% ipython --no-banner

In [1]: import numpy as np

In [2]: from numpy import linalg as LA

In [3]: np.set_printoptions(precision=3, suppress=True, linewidth=160, floatmode="fixed")

In [4]: F = np.load("layer0.npy")

In [5]: F
Out[5]: 
array([[ 0.500,  0.900, -0.500, -0.100],
       [ 0.000, -0.900, -1.900,  0.200],
       [ 0.400,  0.900, -0.600, -1.000],
       [ 0.152,  0.475, -0.434, -0.900]])

In [6]: Q, vecs = LA.qr(F[:, :1])[0], LA.qr(F[:, 1:])[0]

In [7]: sv = LA.svd(Q.T @ vecs, compute_uv=False)

In [8]: sv
Out[8]: array([0.999])

In [9]: np.allclose(F, F.T)
Out[9]: False

In [10]: np.sort(np.abs(LA.eigvals(F)))
Out[10]: array([0.182, 0.182, 1.399, 1.399])

In [11]: (F + F.T) / 2
Out[11]: 
array([[ 0.500,  0.450, -0.050,  0.026],
       [ 0.450, -0.900, -0.500,  0.338],
       [-0.050, -0.500, -0.600, -0.717],
       [ 0.026,  0.338, -0.717, -0.900]])

In [12]: assert F == F.T
Traceback (most recent call last):
  Cell In[12], line 1
    assert F == F.T
ValueError: The truth value of an array with more than one element is ambiguous. Use a.any() or a.all()


In [13]: LA.determinant(F)
Traceback (most recent call last):
  Cell In[13], line 1
    LA.determinant(F)
AttributeError: module 'numpy.linalg' has no attribute 'determinant'


In [14]: np.trace(F)
Out[14]: np.float64(-1.9)

In [15]: vec = np.array([2, 0, 2, 1])

In [16]: y = F @ vec

In [17]: y
Out[17]: array([-0.100, -3.600, -1.400, -1.464])

In [18]: LA.solve(F, F[:, 3])
Out[18]: array([ 0.000, -0.000, -0.000,  1.000])

In [19]: LA.solve(F, y + F[:, 1])
Out[19]: array([2.000, 1.000, 2.000, 1.000])

In [20]: X = np.load("arr.npy")

In [21]: print(X)
[[0.285 0.285 0.285 0.203]
 [0.285 0.285 0.285 0.203]
 [0.285 0.285 0.285 0.203]
 [0.203 0.203 0.203 0.145]]

In [22]: # symmetric, so the eigenvalues are real

In [23]: np.unique(X.round(6), axis=0).shape
Out[23]: (2, 4)

In [24]: np.allclose(X[:-1].T @ LA.lstsq(X[:-1].T, X[-1])[0], X[-1])
Out[24]: True

In [25]: rk = LA.matrix_rank(X)

In [26]: print(rk)
1

In [27]: ns = LA.svd(X)[2][rk:].T

In [28]: [int(LA.matrix_rank(np.delete(X, i, axis=0))) for i in range(4)]
Out[28]: [1, 1, 1, 1]

In [29]: np.round(X @ ns, 3) + 0
Out[29]: 
array([[0.000, 0.000, 0.000],
       [0.000, 0.000, 0.000],
       [0.000, 0.000, 0.000],
       [0.000, 0.000, 0.000]])

In [30]: print(ns @ ns.T)
[[ 0.715 -0.285 -0.285 -0.203]
 [-0.285  0.715 -0.285 -0.203]
 [-0.285 -0.285  0.715 -0.203]
 [-0.203 -0.203 -0.203  0.855]]

In [31]: ns.shape
Out[31]: (4, 3)

In [32]: LA.matrix_rank(X.T @ X), LA.matrix_rank(X @ X.T)
Out[32]: (np.int64(1), np.int64(1))

In [33]: blk = np.stack([X, -3 * X, X[::-1]])

In [34]: (blk @ X.T).shape
Out[34]: (3, 4, 4)

In [35]: print(LA.norm(blk, axis=(1, 2)))
[1.000 3.000 1.000]

In [36]: np.round(LA.det(blk), 3) + 0
Out[36]: array([0.000, 0.000, 0.000])

In [37]: LA.matrix_rank(blk.reshape(3, -1))
Out[37]: np.int64(2)

In [38]: blk.shape
Out[38]: (3, 4, 4)

In [39]: E = np.load("out8.npy")

In [40]: print(E)
[[1 2 0 0 0 0]
 [0 1 0 0 0 0]
 [0 1 0 0 0 0]
 [0 0 1 2 0 0]
 [0 0 0 1 0 0]
 [0 0 0 1 0 0]
 [0 0 0 0 1 2]
 [0 0 0 0 0 1]
 [0 0 0 0 0 1]]

In [41]: # row 2 repeats row 1

In [42]: vec = np.array([4, 4, 7, 6, 4, 4])

In [43]: y = E @ vec

In [44]: np.round(LA.pinv(E) @ E, 3) + 0
Out[44]: 
array([[1.000, 0.000, 0.000, 0.000, 0.000, 0.000],
       [0.000, 1.000, 0.000, 0.000, 0.000, 0.000],
       [0.000, 0.000, 1.000, 0.000, 0.000, 0.000],
       [0.000, 0.000, 0.000, 1.000, 0.000, 0.000],
       [0.000, 0.000, 0.000, 0.000, 1.000, 0.000],
       [0.000, 0.000, 0.000, 0.000, 0.000, 1.000]])

In [45]: LA.lstsq(E, y)[0]
Out[45]: array([4.000, 4.000, 7.000, 6.000, 4.000, 4.000])

In [46]: print(y)
[12  4  4 19  6  6 12  4  4]

In [47]: rng = np.random.default_rng(678389)

In [48]: y = y + 0.02 * rng.normal(size=9)

In [49]: y
Out[49]: array([11.955,  3.961,  3.986, 19.013,  6.008,  5.993, 11.976,  3.975,  4.016])

In [50]: c, *_ = LA.lstsq(E, y)

In [51]: print(c.round())
[4.000 4.000 7.000 6.000 4.000 4.000]

In [52]: print(c)
[4.009 3.973 7.012 6.000 3.985 3.995]

In [53]: [round(float(LA.norm(LA.solve(E.T @ E + lam * np.eye(6), E.T @ y))), 2) for lam in (0, 1, 10, 100)]
Out[53]: [12.2, 9.44, 4.31, 0.67]

In [54]: np.round(E.T @ (y - E @ c), 3) + 0
Out[54]: array([0.000, 0.000, 0.000, 0.000, 0.000, 0.000])

In [55]: ev, vecs = LA.eigvalsh(X)
Traceback (most recent call last):
  Cell In[55], line 1
    ev, vecs = LA.eigvalsh(X)
ValueError: too many values to unpack (expected 2)


In [56]: ev, vecs = LA.eigh(X)

In [57]: np.abs(vecs[:, -1]).round(6).argmax()
Out[57]: np.int64(0)

In [58]: np.round(ev.sum(), 3), np.trace(X)
Out[58]: (np.float64(1.0), np.float64(1.0))

In [59]: np.abs(vecs[:, -1])
Out[59]: array([0.534, 0.534, 0.534, 0.381])

In [60]: np.round(vecs.T @ vecs, 3) + 0
Out[60]: 
array([[1.000, 0.000, 0.000, 0.000],
       [0.000, 1.000, 0.000, 0.000],
       [0.000, 0.000, 1.000, 0.000],
       [0.000, 0.000, 0.000, 1.000]])

In [61]: np.round(LA.eigvalsh(X @ X), 3) + 0
Out[61]: array([0.000, 0.000, 0.000, 1.000])
